% python3 -q
>>> import numpy as np
>>> from numpy import linalg as LA
>>> np.set_printoptions(precision=3, suppress=True, linewidth=160)
>>> tidy = lambda a: np.round(a, 3) + 0
>>> arr = np.load("w.npy")
>>> arr
array([[ 2,  0, -2, -2],
       [ 0,  2, -1,  2],
       [ 0,  0,  1, -1],
       [ 0,  0,  0,  0]])
>>> tidy(LA.norm(arr, "nuc"))
np.float64(7.546)
>>> tidy(LA.norm(arr[2], 1)), tidy(LA.norm(arr[2], np.inf))
(np.float64(2.0), np.float64(1.0))
>>> tidy(LA.norm(arr) ** 2 / LA.norm(arr, 2) ** 2)
np.float64(1.745)
>>> tidy(LA.norm(arr, 2))
np.float64(3.631)
>>> arr[2] @ arr[1]
np.int64(-3)
>>> tidy(LA.norm(arr[2] - arr[1]))
np.float64(4.123)
>>> tidy(LA.norm(arr, axis=0))
array([2.   , 2.   , 2.449, 3.   ])
>>> tidy(LA.norm(arr, 1)), tidy(LA.norm(arr, np.inf))
(np.float64(5.0), np.float64(6.0))
>>> x = np.array([-1, 0, -1, 1])
>>> np.einsum("ij,j->i", arr, x)
array([-2,  3, -2,  0])
>>> arr @ (2 * x)
array([-4,  6, -4,  0])
>>> LA.norm(arr @ x) <= LA.norm(arr, 2) * LA.norm(x) + 1e-9
np.True_
>>> (arr * x).sum(axis=1)
array([-2,  3, -2,  0])
>>> (arr @ x).argmax()
np.int64(1)
>>> arr @ np.ones(4)
array([-2.,  3.,  0.,  0.])
>>> np.sign((arr @ x).round(6))
array([-1,  1, -1,  0])
>>> B = np.array([[3, -3, -3], [-2, 3, 1]])
>>> C = np.kron(B, arr)
>>> LA.matrix_rank(C)
np.int64(6)
>>> tidy(LA.norm(C, 2)), tidy(LA.norm(B, 2) * LA.norm(arr, 2))
(np.float64(22.86), np.float64(22.86))
>>> C
array([[ 6,  0, -6, -6, -6,  0,  6,  6, -6,  0,  6,  6],
       [ 0,  6, -3,  6,  0, -6,  3, -6,  0, -6,  3, -6],
       [ 0,  0,  3, -3,  0,  0, -3,  3,  0,  0, -3,  3],
       [ 0,  0,  0,  0,  0,  0,  0,  0,  0,  0,  0,  0],
       [-4,  0,  4,  4,  6,  0, -6, -6,  2,  0, -2, -2],
       [ 0, -4,  2, -4,  0,  6, -3,  6,  0,  2, -1,  2],
       [ 0,  0, -2,  2,  0,  0,  3, -3,  0,  0,  1, -1],
       [ 0,  0,  0,  0,  0,  0,  0,  0,  0,  0,  0,  0]])
>>> feats = np.loadtxt("layer12.csv", delimiter=",")
>>> feats
array([[-0.263, -0.285,  0.362],
       [ 1.794,  1.718, -3.665],
       [ 1.018,  1.144, -2.194],
       [-1.449, -1.575,  3.059],
       [ 1.562,  1.54 , -3.211],
       [ 1.503,  1.594, -3.075],
       [-1.565, -1.553,  3.064],
       [ 0.569,  0.555, -1.22 ],
       [-0.671, -0.733,  1.31 ],
       [ 0.014,  0.045, -0.048],
       [ 0.798,  0.82 , -1.61 ],
       [ 0.989,  0.94 , -1.906]])
>>> lab = feats[:, 2] > np.median(feats[:, 2])
>>> f = feats[lab].mean(axis=0) - feats[~lab].mean(axis=0)
>>> np.argsort(-np.abs(f).round(6), kind="stable")
array([2, 1, 0])
>>> lab.astype(int)
array([1, 0, 0, 1, 0, 0, 1, 1, 1, 1, 0, 0])
>>> tidy(f)
array([-1.838, -1.884,  3.698])
>>> ((feats - feats.mean(axis=0)) @ f > 0).astype(int)
array([1, 0, 0, 1, 0, 0, 1, 0, 1, 1, 0, 0])
